In [1]: import numpy as np

In [2]: from numpy import linalg as LA

In [3]: np.set_printoptions(precision=2, suppress=True, linewidth=140, sign=" ")

In [4]: rnd = lambda a: np.round(a, 2) + 0

In [5]: m1 = np.loadtxt("out6.csv", delimiter=",")

In [6]: m1
Out[6]: 
array([[ -1.5,  -1. ,   1.4,  -0.4,   0.4],
       [  1.2,   0.5,   1.4,  -0.5,   0.4],
       [  0.9,  -1.7,  -0.8,   0.6,   0.9],
       [  0.5,   0.4,   1.7,   0.4,  -0.2],
       [  0.5,  -1.4,   1.2,   0.1,  -1.4],
       [ -0.7,  -1.1,  -0.4,   0.1,  -0.1],
       [ -1. ,   0.3,   0.5,   0.1,  -1.4],
       [  0.8,   0.2,  -1.6,  -0.3,  -0.9],
       [  0.5,   0.8,  -0.4,   0.9,  -1.6],
       [  0.1,   2.7,   1.3,  -1. ,   0.3],
       [ -0.2,   0.7,   0.3,  -0.1,  -2. ],
       [  0.9,  -0.2,  -0.5,  -1.4,  -1. ],
       [ -0.5,   0.8,  -0.9,  -1.1,  -0.6],
       [  0.5,  -0.7,   0.9,  -0.5,  -0.9],
       [ -2.9,   0.9,   2.6,  -2.5,  -1.2],
       [ -0.3,   0.4,  -0.3,   1.3,  -0.9],
       [  0.4,  -0.7,   0.1,   2.1,   0.7],
       [  0.5,  -0.5,   1. ,   0. ,   1.9],
       [ -0.1,   1.2,  -0.5,   1. ,  -0.2],
       [  0.9,  -0.1,  -1.5,  -1.8,   0. ],
       [ -0.1,   0.5,   1. ,   0.5,  -0.5],
       [  0.8,   1.7,  -1.2,  -0.3,   2.3],
       [  1.4,   0.5,   0.7,   1.7,   1.9],
       [  0.1,  -0.4,   1.3,   1.2,  -0.7],
       [  1.2,  -0.4,  -0.3,   0.2,   0.6],
       [ -0.1,   0.5,   0.5,   0. ,   1.6],
       [-15. , -15. , -17. ,   2. ,   1. ],
       [  0.2,   0.9,   1.4,   0.6,  -1.6],
       [  0.9,   0.8,  -0.2,   2.3,  -0.5],
       [ -1.9,  -0.3,   0.7,  -0.3,  -0.6],
       [  1.1,  -1. ,   0.9,  -0.3,   0.7],
       [ -1.2,   0.3,   0.6,   1.8,   0.3],
       [  0.2,   0.1,  -0.3,   0.3,   0.1],
       [  1.3,  -2.7,   0.7,  -1.2,  -1.7]])

In [7]: dist = LA.norm(m1[:, None] - m1[None], axis=-1)

In [8]: dist.shape
Out[8]: (34, 34)

In [9]: rnd(dist[:5, :5])
Out[9]: 
array([[ 0.  ,  3.09,  3.51,  2.66,  2.77],
       [ 3.09,  0.  ,  3.35,  1.33,  2.78],
       [ 3.51,  3.35,  0.  ,  3.47,  3.13],
       [ 2.66,  1.33,  3.47,  0.  ,  2.24],
       [ 2.77,  2.78,  3.13,  2.24,  0.  ]])

In [10]: np.unravel_index(dist.round(6).argmax(), dist.shape)
Out[10]: (np.int64(9), np.int64(26))

In [11]: lab = m1[:, 4] > np.median(m1[:, 4])

In [12]: r0 = m1[lab].mean(axis=0) - m1[~lab].mean(axis=0)

In [13]: rnd((((m1 - m1.mean(axis=0)) @ r0 > 0) == lab).mean())
Out[13]: np.float64(0.85)

In [14]: lab.astype(int)
Out[14]: 
array([ 1,  1,  1,  0,  0,  1,  0,  0,  0,  1,  0,  0,  0,  0,  0,  0,  1,  1,  0,  1,  0,  1,  1,  0,  1,  1,  1,  0,  0,  0,  1,  1,  1,
        0])

In [15]: K = np.load("block2.npy")

In [16]: rnd(K)
Out[16]: 
array([[-1.56,  2.14, -1.41],
       [-0.64,  2.6 , -1.36],
       [-2.2 , -2.01,  0.3 ],
       [ 1.69,  2.4 , -0.62],
       [ 1.58,  2.46, -0.68],
       [ 2.53,  1.62, -0.03],
       [ 2.06,  2.15, -0.4 ],
       [ 1.44,  2.52, -0.75],
       [ 0.89,  2.69, -0.98],
       [-1.76,  1.98, -1.4 ],
       [ 0.54,  2.74, -1.1 ],
       [-2.71, -1.28, -0.17],
       [ 2.53,  1.6 , -0.02],
       [-0.66, -2.73,  1.06],
       [-2.29, -1.92,  0.23],
       [ 0.46, -2.65,  1.33],
       [ 2.15,  2.06, -0.34],
       [-2.56, -1.57,  0.  ]])

In [17]: x0 = np.array([-2, 3, 3])

In [18]: a = np.maximum(K @ x0, 0)

In [19]: rnd(np.tanh(K @ x0))
Out[19]: array([ 1.  ,  1.  , -0.62,  0.96,  0.97, -0.29,  0.8 ,  0.99,  1.  ,  1.  ,  1.  ,  0.79, -0.31, -1.  , -0.44, -1.  ,  0.7 ,  0.39])

In [20]: rnd(a)
Out[20]: array([ 5.3 ,  4.98,  0.  ,  1.96,  2.17,  0.  ,  1.11,  2.45,  3.37,  5.29,  3.85,  1.06,  0.  ,  0.  ,  0.  ,  0.  ,  0.87,  0.41])

In [21]: [round(float(x), 2) for x in LA.svd(K, compute_uv=False)[:3]]
Out[21]: [11.11, 6.22, 0.0]

In [22]: rnd(LA.norm(K, 2) / LA.norm(K))
Out[22]: np.float64(0.87)

In [23]: r0, v = K[13], K[10]

In [24]: rnd(r0 @ v)
Out[24]: np.float64(-8.99)

In [25]: p = (r0 @ v) / (r0 @ r0) * r0

In [26]: rnd(p)
Out[26]: array([ 0.66,  2.73, -1.06])

In [27]: rnd(np.outer(r0, v))
Out[27]: 
array([[-0.36, -1.82,  0.73],
       [-1.46, -7.47,  3.  ],
       [ 0.57,  2.9 , -1.16]])

In [28]: rnd(v - p)
Out[28]: array([-0.13,  0.01, -0.04])

In [29]: x0 = np.array([-1, 2, -2])

In [30]: (K @ x0).argmax()
Out[30]: np.int64(0)

In [31]: LA.norm(K @ x0) <= LA.norm(K, 2) * LA.norm(x0) + 1e-9
Out[31]: np.True_

In [32]: np.sign((K @ x0).round(6))
Out[32]: array([ 1.,  1., -1.,  1.,  1.,  1.,  1.,  1.,  1.,  1.,  1.,  1.,  1., -1., -1., -1.,  1., -1.])

In [33]: F = np.loadtxt("x.csv", delimiter=",")

In [34]: F
Out[34]: 
array([[ 4.,  3.,  8.,  1.,  6.,  0.,  1.,  2.,  5.,  6.],
       [ 4.,  4.,  7.,  8.,  4.,  5.,  2.,  7.,  8.,  6.],
       [ 1.,  9.,  4.,  2.,  8.,  1.,  5.,  7.,  5.,  4.],
       [ 0.,  9.,  8.,  4.,  2.,  5.,  2.,  5.,  2.,  5.],
       [ 8.,  3.,  7.,  8.,  1.,  0.,  4.,  7.,  1.,  9.],
       [ 2.,  9.,  6.,  0.,  1.,  5.,  4.,  5.,  4.,  9.],
       [ 6.,  6.,  1.,  4.,  6.,  3.,  5.,  4.,  5.,  3.],
       [ 1.,  2.,  0.,  3.,  4.,  2.,  4.,  7.,  1.,  7.],
       [ 1.,  8.,  5.,  8.,  3.,  1.,  1.,  4.,  0.,  6.],
       [ 1.,  9.,  4.,  2.,  8.,  1.,  5.,  7.,  5.,  4.]])

In [35]: t = np.radians(30)

In [36]: R = np.eye(10)

In [37]: R[1, 1] = R[6, 6] = np.cos(t)

In [38]: R[1, 6], R[6, 1] = -np.sin(t), np.sin(t)

In [39]: rnd(R)
Out[39]: 
array([[ 1.  ,  0.  ,  0.  ,  0.  ,  0.  ,  0.  ,  0.  ,  0.  ,  0.  ,  0.  ],
       [ 0.  ,  0.87,  0.  ,  0.  ,  0.  ,  0.  , -0.5 ,  0.  ,  0.  ,  0.  ],
       [ 0.  ,  0.  ,  1.  ,  0.  ,  0.  ,  0.  ,  0.  ,  0.  ,  0.  ,  0.  ],
       [ 0.  ,  0.  ,  0.  ,  1.  ,  0.  ,  0.  ,  0.  ,  0.  ,  0.  ,  0.  ],
       [ 0.  ,  0.  ,  0.  ,  0.  ,  1.  ,  0.  ,  0.  ,  0.  ,  0.  ,  0.  ],
       [ 0.  ,  0.  ,  0.  ,  0.  ,  0.  ,  1.  ,  0.  ,  0.  ,  0.  ,  0.  ],
       [ 0.  ,  0.5 ,  0.  ,  0.  ,  0.  ,  0.  ,  0.87,  0.  ,  0.  ,  0.  ],
       [ 0.  ,  0.  ,  0.  ,  0.  ,  0.  ,  0.  ,  0.  ,  1.  ,  0.  ,  0.  ],
       [ 0.  ,  0.  ,  0.  ,  0.  ,  0.  ,  0.  ,  0.  ,  0.  ,  1.  ,  0.  ],
       [ 0.  ,  0.  ,  0.  ,  0.  ,  0.  ,  0.  ,  0.  ,  0.  ,  0.  ,  1.  ]])

In [40]: out = F @ R.T

In [41]: rnd(LA.svd(F, compute_uv=False)), rnd(LA.svd(out, compute_uv=False))
Out[41]: 
(array([ 45.15,  12.93,  10.38,   8.73,   7.54,   6.83,   5.42,   3.27,   1.9 ,   0.  ]),
 array([ 45.15,  12.93,  10.38,   8.73,   7.54,   6.83,   5.42,   3.27,   1.9 ,   0.  ]))

In [42]: np.allclose(LA.norm(F, axis=1), LA.norm(out, axis=1))
Out[42]: True

In [43]: rk = LA.matrix_rank(F)

In [44]: rk
Out[44]: np.int64(9)

In [45]: null = LA.svd(F)[2][rk:].T

In [46]: [int(LA.matrix_rank(F[:i])) for i in range(1, len(F) + 1)]
Out[46]: [1, 2, 3, 4, 5, 6, 7, 8, 9, 9]

In [47]: [int(LA.matrix_rank(np.delete(F, i, axis=0))) for i in range(10)]
Out[47]: [8, 8, 9, 8, 8, 8, 8, 8, 8, 9]

In [48]: [int(LA.matrix_rank(F[:, :j + 1])) for j in range(10)]
Out[48]: [1, 2, 3, 4, 5, 6, 7, 8, 9, 9]

In [49]: U, sig, vt = LA.svd(F)

In [50]: np.argmax(sig[:-1] / (sig[1:] + 1e-6)) + 1
Out[50]: np.int64(9)

In [51]: out = U[:, :9] @ np.diag(sig[:9]) @ vt[:9]

In [52]: LA.matrix_rank(out)
Out[52]: np.int64(9)

In [53]: rnd(LA.norm(F - out, 2)), rnd(sig[9])
Out[53]: (np.float64(0.0), np.float64(0.0))

In [54]: LA.matrix_rank(F, rtol=0.05)
Out[54]: np.int64(8)

In [55]: rnd(out)
Out[55]: 
array([[ 4.,  3.,  8.,  1.,  6.,  0.,  1.,  2.,  5.,  6.],
       [ 4.,  4.,  7.,  8.,  4.,  5.,  2.,  7.,  8.,  6.],
       [ 1.,  9.,  4.,  2.,  8.,  1.,  5.,  7.,  5.,  4.],
       [ 0.,  9.,  8.,  4.,  2.,  5.,  2.,  5.,  2.,  5.],
       [ 8.,  3.,  7.,  8.,  1.,  0.,  4.,  7.,  1.,  9.],
       [ 2.,  9.,  6.,  0.,  1.,  5.,  4.,  5.,  4.,  9.],
       [ 6.,  6.,  1.,  4.,  6.,  3.,  5.,  4.,  5.,  3.],
       [ 1.,  2.,  0.,  3.,  4.,  2.,  4.,  7.,  1.,  7.],
       [ 1.,  8.,  5.,  8.,  3.,  1.,  1.,  4.,  0.,  6.],
       [ 1.,  9.,  4.,  2.,  8.,  1.,  5.,  7.,  5.,  4.]])

In [56]: x0 = np.array([5, -1, 8, -1, 3, -9, -5, 6, 3, 3])

In [57]: a = np.maximum(F @ x0, 0)

In [58]: np.flatnonzero(a > 1e-9)
Out[58]: array([ 0,  1,  2,  3,  4,  5,  6,  7,  8,  9])

In [59]: np.tanh(F @ x0)
Out[59]: array([ 1.,  1.,  1.,  1.,  1.,  1.,  1.,  1.,  1.,  1.])

In [60]: np.abs(np.diag(LA.qr(F)[1])) > 1e-9
Out[60]: array([ True,  True,  True,  True,  True,  True,  True,  True,  True, False])

In [61]: rnd(np.trace(LA.pinv(F) @ F))
Out[61]: np.float64(9.0)

In [62]: rnd(F @ LA.pinv(F) @ F)
Out[62]: 
array([[ 4.,  3.,  8.,  1.,  6.,  0.,  1.,  2.,  5.,  6.],
       [ 4.,  4.,  7.,  8.,  4.,  5.,  2.,  7.,  8.,  6.],
       [ 1.,  9.,  4.,  2.,  8.,  1.,  5.,  7.,  5.,  4.],
       [ 0.,  9.,  8.,  4.,  2.,  5.,  2.,  5.,  2.,  5.],
       [ 8.,  3.,  7.,  8.,  1.,  0.,  4.,  7.,  1.,  9.],
       [ 2.,  9.,  6.,  0.,  1.,  5.,  4.,  5.,  4.,  9.],
       [ 6.,  6.,  1.,  4.,  6.,  3.,  5.,  4.,  5.,  3.],
       [ 1.,  2.,  0.,  3.,  4.,  2.,  4.,  7.,  1.,  7.],
       [ 1.,  8.,  5.,  8.,  3.,  1.,  1.,  4.,  0.,  6.],
       [ 1.,  9.,  4.,  2.,  8.,  1.,  5.,  7.,  5.,  4.]])

In [63]: np.allclose(F[:-1].T @ LA.lstsq(F[:-1].T, F[-1])[0], F[-1])
Out[63]: True

In [64]: W0 = np.array([[-3, 2, 1, 15, 4, 3],
    ...:     [1, 0, 3, 10, -3, 2],
    ...:     [2, 1, 4, -10, 5, -2],
    ...:     [2, -5, -2, 15, -3, 3],
    ...:     [-3, 4, 0, -25, -4, -5],
    ...:     [3, 3, 3, -25, -5, -5]])

In [65]: W0
Out[65]: 
array([[ -3,   2,   1,  15,   4,   3],
       [  1,   0,   3,  10,  -3,   2],
       [  2,   1,   4, -10,   5,  -2],
       [  2,  -5,  -2,  15,  -3,   3],
       [ -3,   4,   0, -25,  -4,  -5],
       [  3,   3,   3, -25,  -5,  -5]])

In [66]: def softmax(z):
    ...:     e = np.exp(z - z.max(axis=-1, keepdims=True))
    ...:     return e / e.sum(axis=-1, keepdims=True)
    ...: 

In [67]: rnd(softmax(F[6]))
Out[67]: array([ 0.24,  0.24,  0.  ,  0.03,  0.24,  0.01,  0.09,  0.03,  0.09,  0.01])

In [68]: rnd(softmax(10 * F[6]))
Out[68]: array([ 0.33,  0.33,  0.  ,  0.  ,  0.33,  0.  ,  0.  ,  0.  ,  0.  ,  0.  ])

In [69]: rnd(softmax(F[6] + -2))
Out[69]: array([ 0.24,  0.24,  0.  ,  0.03,  0.24,  0.01,  0.09,  0.03,  0.09,  0.01])

In [70]: scores = F @ F.T / np.sqrt(10)

In [71]: softmax(scores).round(6).argmax(axis=1)
Out[71]: array([ 1,  1,  2,  3,  4,  5,  1,  4,  4,  2])

In [72]: rnd(softmax(scores + np.triu(np.full(scores.shape, -np.inf), 1)))
Out[72]: 
array([[ 1.  ,  0.  ,  0.  ,  0.  ,  0.  ,  0.  ,  0.  ,  0.  ,  0.  ,  0.  ],
       [ 0.  ,  1.  ,  0.  ,  0.  ,  0.  ,  0.  ,  0.  ,  0.  ,  0.  ,  0.  ],
       [ 0.  ,  0.  ,  1.  ,  0.  ,  0.  ,  0.  ,  0.  ,  0.  ,  0.  ,  0.  ],
       [ 0.  ,  0.13,  0.  ,  0.87,  0.  ,  0.  ,  0.  ,  0.  ,  0.  ,  0.  ],
       [ 0.  ,  0.  ,  0.  ,  0.  ,  1.  ,  0.  ,  0.  ,  0.  ,  0.  ,  0.  ],
       [ 0.  ,  0.  ,  0.  ,  0.  ,  0.  ,  1.  ,  0.  ,  0.  ,  0.  ,  0.  ],
       [ 0.  ,  0.93,  0.05,  0.  ,  0.  ,  0.  ,  0.02,  0.  ,  0.  ,  0.  ],
       [ 0.  ,  0.34,  0.03,  0.  ,  0.63,  0.  ,  0.  ,  0.  ,  0.  ,  0.  ],
       [ 0.  ,  0.27,  0.  ,  0.01,  0.52,  0.  ,  0.  ,  0.  ,  0.2 ,  0.  ],
       [ 0.  ,  0.  ,  0.5 ,  0.  ,  0.  ,  0.  ,  0.  ,  0.  ,  0.  ,  0.5 ]])

In [73]: rnd(softmax(scores)[6] @ F)
Out[73]: array([ 3.72,  4.54,  6.61,  7.33,  4.44,  4.56,  2.35,  6.96,  7.65,  5.75])
